>>> import numpy as np
>>> np.set_printoptions(precision=1, suppress=True, linewidth=120)
>>> def tidy(a):
...     return np.round(a, 1) + 0
... 
>>> M = np.load("out14.npy")
>>> M
array([[-4, -4, -3, -5,  4,  5,  2,  2],
       [-4,  0, -1, -3,  0,  2, -4, -3],
       [-3, -1,  4, -5, -4, -4,  1, -2],
       [-5, -3, -5, -4,  4,  0,  2,  2],
       [ 4,  0, -4,  4,  6,  0, -1, -1],
       [ 5,  2, -4,  0,  0, -6, -1,  6],
       [ 2, -4,  1,  2, -1, -1,  6,  0],
       [ 2, -3, -2,  2, -1,  6,  0,  2]])
>>> t = np.radians(10)
>>> Rm = np.eye(8)
>>> Rm[0, 0] = Rm[6, 6] = np.cos(t)
>>> Rm[0, 6], Rm[6, 0] = -np.sin(t), np.sin(t)
>>> tidy(Rm)
array([[ 1. ,  0. ,  0. ,  0. ,  0. ,  0. , -0.2,  0. ],
       [ 0. ,  1. ,  0. ,  0. ,  0. ,  0. ,  0. ,  0. ],
       [ 0. ,  0. ,  1. ,  0. ,  0. ,  0. ,  0. ,  0. ],
       [ 0. ,  0. ,  0. ,  1. ,  0. ,  0. ,  0. ,  0. ],
       [ 0. ,  0. ,  0. ,  0. ,  1. ,  0. ,  0. ,  0. ],
       [ 0. ,  0. ,  0. ,  0. ,  0. ,  1. ,  0. ,  0. ],
       [ 0.2,  0. ,  0. ,  0. ,  0. ,  0. ,  1. ,  0. ],
       [ 0. ,  0. ,  0. ,  0. ,  0. ,  0. ,  0. ,  1. ]])
>>> B = M @ Rm.T
>>> tidy(np.linalg.svd(M, compute_uv=False)), tidy(np.linalg.svd(B, compute_uv=False))
(array([15.1, 13.9, 10.5,  9.7,  6.6,  3. ,  2.3,  0.3]), array([15.1, 13.9, 10.5,  9.7,  6.6,  3. ,  2.3,  0.3]))
>>> tidy(np.linalg.det(Rm)), tidy(np.trace(Rm))
(np.float64(1.0), np.float64(8.0))
>>> tidy(np.abs(B - M).max(axis=0))
array([1.1, 0. , 0. , 0. , 0. , 0. , 0.9, 0. ])
>>> tidy(B)
array([[-4.3, -4. , -3. , -5. ,  4. ,  5. ,  1.3,  2. ],
       [-3.2,  0. , -1. , -3. ,  0. ,  2. , -4.6, -3. ],
       [-3.1, -1. ,  4. , -5. , -4. , -4. ,  0.5, -2. ],
       [-5.3, -3. , -5. , -4. ,  4. ,  0. ,  1.1,  2. ],
       [ 4.1,  0. , -4. ,  4. ,  6. ,  0. , -0.3, -1. ],
       [ 5.1,  2. , -4. ,  0. ,  0. , -6. , -0.1,  6. ],
       [ 0.9, -4. ,  1. ,  2. , -1. , -1. ,  6.3,  0. ],
       [ 2. , -3. , -2. ,  2. , -1. ,  6. ,  0.3,  2. ]])
>>> np.allclose(np.linalg.norm(M, axis=1), np.linalg.norm(B, axis=1))
True
>>> Uu, sig = np.linalg.svd(B)
Traceback (most recent call last):
  File "<python-input-16>", line 1, in <module>
    Uu, sig = np.linalg.svd(B)
    ^^^^^^^
ValueError: too many values to unpack (expected 2)
>>> Uu, sig, VT = np.linalg.svd(B, full_matrices=False)
>>> (sig > 1e-8).sum()
np.int64(8)
>>> tidy(sig / sig[0])
array([1. , 0.9, 0.7, 0.6, 0.4, 0.2, 0.1, 0. ])
>>> tidy(Uu.T @ Uu)
array([[1., 0., 0., 0., 0., 0., 0., 0.],
       [0., 1., 0., 0., 0., 0., 0., 0.],
       [0., 0., 1., 0., 0., 0., 0., 0.],
       [0., 0., 0., 1., 0., 0., 0., 0.],
       [0., 0., 0., 0., 1., 0., 0., 0.],
       [0., 0., 0., 0., 0., 1., 0., 0.],
       [0., 0., 0., 0., 0., 0., 1., 0.],
       [0., 0., 0., 0., 0., 0., 0., 1.]])
>>> tidy(Uu.T @ B @ VT.T)
array([[15.1,  0. ,  0. ,  0. ,  0. ,  0. ,  0. ,  0. ],
       [ 0. , 13.9,  0. ,  0. ,  0. ,  0. ,  0. ,  0. ],
       [ 0. ,  0. , 10.5,  0. ,  0. ,  0. ,  0. ,  0. ],
       [ 0. ,  0. ,  0. ,  9.7,  0. ,  0. ,  0. ,  0. ],
       [ 0. ,  0. ,  0. ,  0. ,  6.6,  0. ,  0. ,  0. ],
       [ 0. ,  0. ,  0. ,  0. ,  0. ,  3. ,  0. ,  0. ],
       [ 0. ,  0. ,  0. ,  0. ,  0. ,  0. ,  2.3,  0. ],
       [ 0. ,  0. ,  0. ,  0. ,  0. ,  0. ,  0. ,  0.3]])
>>> tidy(sig)
array([15.1, 13.9, 10.5,  9.7,  6.6,  3. ,  2.3,  0.3])
>>> Uu.shape, sig.shape, VT.shape
((8, 8), (8,), (8, 8))
>>> tidy(VT @ VT.T)
array([[1., 0., 0., 0., 0., 0., 0., 0.],
       [0., 1., 0., 0., 0., 0., 0., 0.],
       [0., 0., 1., 0., 0., 0., 0., 0.],
       [0., 0., 0., 1., 0., 0., 0., 0.],
       [0., 0., 0., 0., 1., 0., 0., 0.],
       [0., 0., 0., 0., 0., 1., 0., 0.],
       [0., 0., 0., 0., 0., 0., 1., 0.],
       [0., 0., 0., 0., 0., 0., 0., 1.]])
>>> B = np.linalg.invert(M)
Traceback (most recent call last):
  File "<python-input-25>", line 1, in <module>
    B = np.linalg.invert(M)
        ^^^^^^^^^^^^^^^^
AttributeError: module 'numpy.linalg' has no attribute 'invert'
>>> B = np.linalg.inv(M)
>>> tidy(M @ B)
array([[1., 0., 0., 0., 0., 0., 0., 0.],
       [0., 1., 0., 0., 0., 0., 0., 0.],
       [0., 0., 1., 0., 0., 0., 0., 0.],
       [0., 0., 0., 1., 0., 0., 0., 0.],
       [0., 0., 0., 0., 1., 0., 0., 0.],
       [0., 0., 0., 0., 0., 1., 0., 0.],
       [0., 0., 0., 0., 0., 0., 1., 0.],
       [0., 0., 0., 0., 0., 0., 0., 1.]])
>>> tidy(np.linalg.inv(B))
array([[-4., -4., -3., -5.,  4.,  5.,  2.,  2.],
       [-4.,  0., -1., -3.,  0.,  2., -4., -3.],
       [-3., -1.,  4., -5., -4., -4.,  1., -2.],
       [-5., -3., -5., -4.,  4.,  0.,  2.,  2.],
       [ 4.,  0., -4.,  4.,  6.,  0., -1., -1.],
       [ 5.,  2., -4.,  0.,  0., -6., -1.,  6.],
       [ 2., -4.,  1.,  2., -1., -1.,  6.,  0.],
       [ 2., -3., -2.,  2., -1.,  6.,  0.,  2.]])
>>> mat = np.load("data.npy")
>>> mat
array([[0, 0, 0, 0, 0, 0, 0, 0, 0, 0, 0, 0, 0],
       [0, 0, 1, 0, 0, 0, 1, 0, 0, 0, 0, 0, 0],
       [0, 1, 0, 0, 1, 0, 0, 0, 1, 0, 1, 0, 0],
       [0, 0, 0, 0, 1, 0, 0, 1, 0, 0, 0, 0, 0],
       [0, 0, 1, 1, 0, 0, 0, 0, 0, 0, 0, 0, 0],
       [0, 0, 0, 0, 0, 0, 1, 0, 0, 0, 0, 0, 0],
       [0, 1, 0, 0, 0, 1, 0, 0, 0, 0, 0, 0, 1],
       [0, 0, 0, 1, 0, 0, 0, 0, 0, 1, 1, 0, 1],
       [0, 0, 1, 0, 0, 0, 0, 0, 0, 0, 0, 0, 1],
       [0, 0, 0, 0, 0, 0, 0, 1, 0, 0, 1, 0, 0],
       [0, 0, 1, 0, 0, 0, 0, 1, 0, 1, 0, 1, 1],
       [0, 0, 0, 0, 0, 0, 0, 0, 0, 0, 1, 0, 1],
       [0, 0, 0, 0, 0, 0, 1, 1, 1, 0, 1, 1, 0]])
>>> evals, V = np.linalg.eigh(mat)
>>> vec = np.array([0, 1, -1, -1, 3, 3, -1, 0, -5, -3, -1, -3, -3])
>>> vec @ mat @ vec
np.int64(62)
>>> (np.sign(V[:, -1].round(6)) == np.sign(V[0, -1].round(6))).astype(int)
array([1, 0, 0, 0, 0, 0, 0, 0, 0, 0, 0, 0, 0])
>>> tidy(vec @ mat @ vec / (vec @ vec)), tidy(evals[0]), tidy(evals[-1])
(np.float64(0.8), np.float64(-2.5), np.float64(3.4))
>>> np.abs(mat).sum(axis=1).max(), tidy(np.abs(evals).max())
(np.int64(5), np.float64(3.4))
>>> tidy(np.linalg.eigvalsh(mat[1:, 1:]))
array([-2.5, -2.2, -1.7, -1.1, -0.9, -0.1,  0.2,  0.6,  1. ,  1.5,  1.7,  3.4])
>>> Uu, sig, VT = np.linalg.svd(mat)
>>> V = VT[:(sig > 1e-8).sum()]
>>> rng = np.random.default_rng(4553)
>>> vec = mat[0] + 5 * mat[3] + rng.integers(2) * np.eye(13)[10]
>>> vec
array([0., 0., 0., 0., 5., 0., 0., 5., 0., 0., 0., 0., 0.])
>>> tidy(np.diag(V.T @ V))
array([0., 1., 1., 1., 1., 1., 1., 1., 1., 1., 1., 1., 1.])
>>> np.linalg.matrix_rank(np.vstack([mat, vec]))
np.int64(12)
>>> tidy(np.linalg.norm(vec - V.T @ V @ vec))
np.float64(0.0)
>>> np.allclose(mat, mat.T)
True
>>> tidy(np.sort(np.abs(np.linalg.eigvals(mat))))
array([0. , 0.1, 0.2, 0.6, 0.9, 1. , 1.1, 1.5, 1.7, 1.7, 2.2, 2.5, 3.4])
>>> tidy(np.linalg.det(mat))
np.float64(0.0)
>>> np.trace(mat)
np.int64(0)
>>> assert mat == mat.T
Traceback (most recent call last):
  File "<python-input-50>", line 1, in <module>
    assert mat == mat.T
           ^^^^^^^^^^^^
ValueError: The truth value of an array with more than one element is ambiguous. Use a.any() or a.all()
>>> data = np.loadtxt("m.csv", delimiter=",")
>>> data
array([[  0.,   6.,   3.,   9.],
       [  2.,  12.,  11.,  15.],
       [  6.,  15.,  12.,  15.],
       [  7.,  19.,  17.,  16.],
       [  9.,  20.,  18.,  21.],
       [ 11.,  29.,  26.,  25.],
       [ 11.,  35.,  31.,  25.],
       [ 16.,  39.,  38.,  26.],
       [ 21.,  47.,  40.,  26.],
       [ 24.,  50.,  48.,  32.],
       [ 30.,  56.,  53.,  36.],
       [ 33.,  62.,  56.,  36.],
       [ 42.,  66.,  59.,  40.],
       [ 45.,  70.,  67.,  49.],
       [ 45.,  76.,  69.,  56.],
       [ 47.,  76.,  74.,  56.],
       [ 49.,  81.,  74.,  65.],
       [ 55.,  88.,  77.,  72.],
       [ 57.,  93.,  80.,  75.],
       [ 64.,  99.,  85.,  83.],
       [ 65., 101.,  92.,  92.],
       [ 65., 105.,  96.,  95.],
       [ 66., 109., 104.,  97.],
       [ 75., 112., 106., 102.],
       [ 83., 112., 114., 104.],
       [ 83., 115., 120., 110.],
       [ 91., 120., 120., 116.],
       [ 94., 123., 123., 116.],
       [102., 132., 128., 125.],
       [103., 135., 131., 131.],
       [104., 137., 133., 137.],
       [109., 138., 136., 140.],
       [111., 139., 138., 147.],
       [112., 148., 146., 147.],
       [116., 157., 150., 156.],
       [121., 162., 158., 159.],
       [121., 171., 160., 164.],
       [130., 179., 161., 168.],
       [130., 179., 169., 174.],
       [137., 180., 173., 179.],
       [137., 182., 177., 188.],
       [144., 182., 183., 188.],
       [148., 186., 186., 192.],
       [154., 192., 192., 193.],
       [155., 195., 195., 195.],
       [158., 203., 201., 202.],
       [159., 203., 208., 202.],
       [163., 208., 213., 203.]])
>>> t3 = np.stack([data, -1 * data, data[::-1]])
>>> np.linalg.matrix_rank(t3.reshape(3, -1))
np.int64(2)
>>> t3.shape
(3, 48, 4)
>>> J = np.load("arr.npy")
>>> J
array([[ 1.8,  0.2, 11.4, -6.1,  2.1,  6.5, -1.8],
       [ 1.8,  2.5, 10.5, -5.2,  5.7,  5. , -1.1],
       [-3.2, -7.6,  6. ,  2.4, -6. , -5.6, -1.1],
       [-3.9, -5.7,  4.6,  2. , -5.7, -2.8,  1.2],
       [ 1.4,  2.5, 11.5, -5.8,  6.8,  4.5, -0.7],
       [-3.3, -7.8,  4.9,  2.5, -6.8, -4.2,  1.8],
       [-1.7, -6.4,  5.8,  1.7, -7. , -2.8,  1.1],
       [-1.4, -4.3,  4.9,  3.6, -4.3, -2.6,  0.1],
       [-2.8, -8.1,  6.2,  1.1, -5.9, -2.2,  2.5],
       [-1. ,  0.9, 11.7, -5.3,  5.5,  6.8, -2.6],
       [ 0.3, -0.1, 12.2, -5.9,  2.5,  6.5, -0.5],
       [ 0.6,  0.4, 12.4, -6.3,  2.9,  4.6, -1.2],
       [-3.1, -6.9,  5.7,  1.5, -7.5, -5.2,  2.9],
       [ 0.7,  0.6, 11.6, -8.1,  1.5,  5.8, -2.1],
       [ 0.9,  2. , 11.8, -5.9,  3.6,  6.2, -1.4],
       [-2.9, -6.5,  7.1,  2.8, -5.9, -5.3,  2.7],
       [-1.3, -6.3,  5.9,  0.9, -5.6, -3.6,  1.7],
       [ 1.2,  1.3,  9.8, -6.6,  3.8,  5.6, -0.9],
       [ 0.2,  1.3, 12.3, -5.5,  4.1,  6.2, -2. ]])
>>> cen = J - J.mean(axis=0)
>>> Uu, sig, VT = np.linalg.svd(cen, full_matrices=False)
>>> tidy(np.abs(VT[-1]))
array([0.5, 0.8, 0.1, 0. , 0.4, 0. , 0.1])
>>> np.abs(Uu[:, 0]).argmax()
np.int64(5)
>>> tidy(cen.mean(axis=0))
array([0., 0., 0., 0., 0., 0., 0.])
>>> tidy((sig ** 2).sum() ** 2 / (sig ** 4).sum())
np.float64(1.1)
>>> (np.sign(Uu[:, 0]) == np.sign(Uu[0, 0])).astype(int)
array([1, 1, 0, 0, 1, 0, 0, 0, 0, 1, 1, 1, 0, 1, 1, 0, 0, 1, 1])
>>> tidy(VT[0] * np.sign(VT[0, np.abs(VT[0]).argmax()]))
array([ 0.2,  0.4,  0.3, -0.4,  0.5,  0.5, -0.1])
>>> tidy(sig ** 2 / (sig ** 2).sum())
array([0.9, 0. , 0. , 0. , 0. , 0. , 0. ])
>>> np.abs(VT[0]).argmax()
np.int64(4)
